% python3 -q
>>> import numpy as np
>>> import numpy.linalg as la
>>> np.set_printoptions(suppress=True, linewidth=160)
>>> K = np.loadtxt("case17.csv", delimiter=",")
>>> K
array([[-0.04,  0.  ,  1.  ,  0.7 , -1.2 ,  0.9 , -1.7 ],
       [-0.36, -0.1 ,  0.9 ,  1.  ,  0.  ,  1.4 , -0.5 ],
       [-8.12, -2.7 ,  0.2 ,  0.4 , -1.3 ,  0.6 ,  0.  ],
       [ 0.27,  0.1 ,  1.1 ,  0.2 ,  0.9 , -0.3 , -1.2 ],
       [-0.6 , -0.2 ,  0.  , -0.4 ,  0.3 , -0.6 ,  0.3 ],
       [-4.2 , -1.4 ,  0.8 , -1.2 , -0.1 , -0.9 , -0.5 ],
       [-0.93, -0.3 , -1.  , -0.3 ,  0.6 ,  0.5 ,  1.1 ],
       [ 4.55,  1.5 ,  0.2 , -0.3 ,  0.4 ,  2.7 , -0.7 ],
       [-5.04, -1.7 ,  0.9 , -0.8 , -0.4 , -0.6 , -0.4 ],
       [ 1.82,  0.6 , -0.2 ,  0.1 ,  1.5 , -1.4 , -0.6 ],
       [-4.8 , -1.6 ,  1.5 ,  0.5 ,  0.7 ,  0.6 ,  1.5 ],
       [-0.01,  0.  ,  0.6 ,  0.9 , -0.5 , -0.9 ,  0.5 ],
       [ 4.89,  1.6 , -0.5 ,  2.  ,  1.8 ,  1.4 , -0.3 ],
       [-4.84, -1.6 , -1.  , -0.7 ,  0.4 , -0.2 ,  1.4 ],
       [-2.8 , -0.9 ,  1.5 , -0.5 ,  0.4 ,  0.5 , -0.7 ],
       [ 1.46,  0.5 ,  0.3 , -0.5 ,  0.  ,  2.  ,  0.1 ],
       [ 5.66,  1.9 ,  0.5 ,  0.7 , -0.6 , -0.2 , -0.5 ],
       [ 1.53,  0.5 ,  1.1 ,  1.7 , -3.3 ,  0.4 , -0.7 ],
       [ 2.34,  0.8 ,  0.5 , -0.7 ,  0.6 , -0.9 ,  0.  ],
       [ 1.83,  0.6 , -0.3 ,  1.2 , -0.3 ,  0.4 ,  1.2 ],
       [-0.61, -0.2 ,  0.2 ,  1.9 , -1.7 , -1.  , -0.2 ],
       [ 0.07,  0.  , -3.  , -0.7 ,  0.7 , -0.6 ,  0.3 ],
       [ 1.49,  0.5 ,  0.2 , -0.2 , -0.7 ,  0.9 ,  0.5 ],
       [ 1.53,  0.5 , -0.5 ,  1.  , -1.4 , -1.3 , -0.6 ],
       [ 4.85,  1.6 , -0.4 , -0.3 ,  2.  ,  0.4 ,  0.  ],
       [ 1.29,  0.4 ,  0.  , -0.4 ,  0.8 ,  1.3 ,  0.8 ],
       [-1.47, -0.5 ,  1.3 , -0.1 , -0.3 ,  0.2 ,  1.4 ],
       [-1.23, -0.4 , -0.7 , -1.4 ,  0.5 ,  0.4 ,  0.7 ],
       [-0.61, -0.2 , -0.2 ,  0.7 ,  0.2 ,  1.7 , -0.7 ],
       [ 2.08,  0.7 , -2.  ,  0.1 , -0.6 , -0.3 , -2.3 ],
       [ 1.78,  0.6 ,  0.3 , -0.7 ,  0.9 , -0.3 ,  1.8 ],
       [-2.76, -0.9 , -0.5 , -0.3 ,  0.2 ,  1.  ,  0.6 ],
       [ 2.39,  0.8 , -0.1 ,  1.  ,  0.4 , -0.2 , -0.8 ]])
>>> Ac = K - K.mean(axis=0)
>>> left, sigma, VT = la.svd(Ac, full_matrices=False)
>>> np.round(np.abs(VT[-1]), 2) + 0
array([0.32, 0.95, 0.  , 0.  , 0.  , 0.  , 0.  ])
>>> np.searchsorted(np.cumsum(sigma ** 2) / (sigma ** 2).sum(), 0.9) + 1
np.int64(4)
>>> round(float((sigma ** 2).sum() ** 2 / (sigma ** 4).sum()), 2)
1.88
>>> la.matrix_rank(Ac)
np.int64(7)
>>> sigma.round(2)
array([18.82,  7.14,  5.81,  4.82,  4.5 ,  3.62,  0.07])
>>> np.round(Ac.mean(axis=0), 2) + 0
array([0., 0., 0., 0., 0., 0., 0.])
>>> np.abs(left[:, 0]).argmax()
np.int64(2)
>>> D = la.norm(K[:, None] - K[None], axis=-1)
>>> np.unravel_index(D.round(6).argmax(), D.shape)
(np.int64(2), np.int64(16))
>>> round(la.norm(K, 2) / la.norm(K), 2)
np.float64(0.84)
>>> round(np.log10(la.cond(K)))
2
>>> la.matrix_rank(K, rtol=0.1)
np.int64(6)
>>> np.round(np.abs(la.svd(K)[2][-1]), 2) + 0
array([0.32, 0.95, 0.  , 0.  , 0.  , 0.  , 0.  ])
>>> la.cond(K) > 100
np.True_
>>> W0 = np.load("dump.npy")
>>> W0
array([[ -0.5,  -0.1,   0.8,  -0.6,  -0.8,   1.3,   1. ,  -2. ,  -1.2],
       [ -0.3,  -2.6,  -0.4,  -1.6,  -0.3,   0.3,   0.2,   1.6,   0.1],
       [ -1.7,   0.7,  -0.4,   0.1,  -0.5,  -0.6,   0.4,   0.3,   2.4],
       [ -0.4,   0. ,   0.4,   0.1,  -2.5,   1.3,   1.7,   0.7,   0.1],
       [ -0.3,   0.2,   0.2,  -0.6,   0.2,  -0.2,   0.3,  -0.6,   0.9],
       [ -1.9,  -2.2,  -0.8,  -0.3,   0.7,   0.3,   0.2,   1.4,   1.7],
       [ -1.1,  -0.5,   2. ,  -1.6,   0.2,   0.4,   0.3,   0.3,  -1.1],
       [ -1.4,   1.4,   0.1,   0.2,   0.2,  -0.4,  -0.6,   1.7,   1.7],
       [ -0.1,  -0.3,   0. ,   1.4,  -2. ,  -0.3,  -0.7,  -1. ,  -0.6],
       [ -0.8,  -0.3,  -0.1,   1.4,   0.7,  -0.6,   0.1,  -0.9,  -0.3],
       [  0.1,  -0.7,  -0.8,   1. ,   0.1,   1.2,  -0.8,  -0.9,   0.1],
       [  1.5,   1. ,  -1. ,   0.9,   0.1,   0.2,   0.2,  -0.4,  -0.4],
       [ -0.5,  -1.9,  -0.1,   1.3,   1.5,   1.4,  -0.1,  -0.5,   0.1],
       [  1.1,   0.2,  -0.1,   0.5,   0. ,   1.2,   0.4,   1.1,   0. ],
       [ -0.2,  -1.2,   1.1,   0.2,  -0.9,  -0.1,  -0.2,  -0.8,   0.5],
       [ -0.8,   0.8,   1.6,   0.5,   0.1,  -1.3,   0.7,   0.9,  -0.6],
       [  0.1,   0.6,   1.8,  -0.4,   0.7,   0.4,  -0.6,  -0.2,   0.2],
       [  1.5,  -2.1,   0.4,  -0.5,   1. ,   0.2,  -0.6,  -0.7,   0.8],
       [ -1.2,   1.3,   1.9,  -1.2,   1.1,   0.4,   0.8,   1.1,  -0.3],
       [ -0.5,   1.1,   0.8,   0.8,  -1.4,   1.1,   1. ,   1.3,  -0.3],
       [  0.1,   0.9,   0. ,  -0.2,   1.1,   1.1,   0.1,   1.8,  -2. ],
       [  0.8,  -1.7,  -0.9,  -1.4,  -0.2,   0.7,   0.6,  -1.3,   1.1],
       [  0.7,   0.2,   1. ,   0.9,   0.6,   0.2,   0.2,   1.4,   0.8],
       [  0.5,  -1.9,  -0.9,   0.3,  -0.2,  -0.8,   1.1,  -0.9,  -0.8],
       [  1. ,   0.4,  -0.8,  -0.2,   0.7,  -2.2,  -0.6,   0.9,  -0.8],
       [  1.5,   0.2,  -0.2,   1.5,  -1.2,   1.6,  -1.4,   0.7,   0.1],
       [  0.5,  -0.3,  -2.1,  -0.8,  -0.9,   0.6,  -1.1,   0.5,   0.8],
       [ -1. ,   0.3,  -0.7,   0. ,   1.1,  -1. ,  -0.2,  -0.1,   1.1],
       [  0.4,  -2.2,   0.6,  -0.8,   0.1,   0.2,   0.7,  -0.8,  -1.2],
       [  0.1,   1.4,   2.3,   0.7,  -1.6,   0.1,   1.1,  -0.2,  -1.3],
       [ -1.5,  -0.2,   0.3,  -0.6,   0.7,  -0.9,  -1.4,  -0.1,   1.3],
       [ 48. ,   6. , -28. ,  14. , -26. , -10. , -18. ,  -8. ,   0. ],
       [  0. ,  -0.4,  -1.4,  -0.1,   1.8,  -0.3,   0.3,   2.2,  -0.3],
       [ -0.3,   0.7,  -1.6,  -0.3,  -0.1,  -0.8,   0. ,  -0.4,  -1.2],
       [ -1.9,   1.5,  -0.3,  -0.3,   0.6,  -1.9,   0.7,   0.8,   0. ],
       [  0.1,   0.9,   1.1,  -1.2,   0.7,  -1.3,   1.5,   0.8,   3. ],
       [  0.6,  -0.3,  -0.8,   0.3,   1.2,   0.3,   2. ,  -0.1,   1.1],
       [  0. ,   0.6,   0.9,   0.2,  -1.5,   0.4,   1.5,  -0.8,  -1.2],
       [ -0.9,  -0.7,   0.3,  -0.7,  -1.3,  -0.1,  -1.1,   0.7,  -0.1],
       [  0.7,   0.5,  -1.3,   0.8,  -0.1,   1.1,   1.1,  -1.9,   1.2]])
>>> Ac = W0 - W0.mean(axis=0)
>>> V = la.svd(Ac)[2][:1]
>>> A2 = Ac - Ac @ V.T @ V
>>> np.round(np.cov(Ac @ V.T, rowvar=False), 2)
np.float64(113.96)
>>> la.norm(A2, axis=1).round(6).argmax()
np.int64(35)
>>> np.round((Ac @ V.T).std(axis=0), 2)
array([10.54])
>>> round(float(la.norm(A2) / la.norm(Ac)), 2)
0.25
>>> np.round(np.diag(V.T @ V), 2) + 0
array([0.51, 0.01, 0.18, 0.04, 0.15, 0.02, 0.07, 0.02, 0.  ])
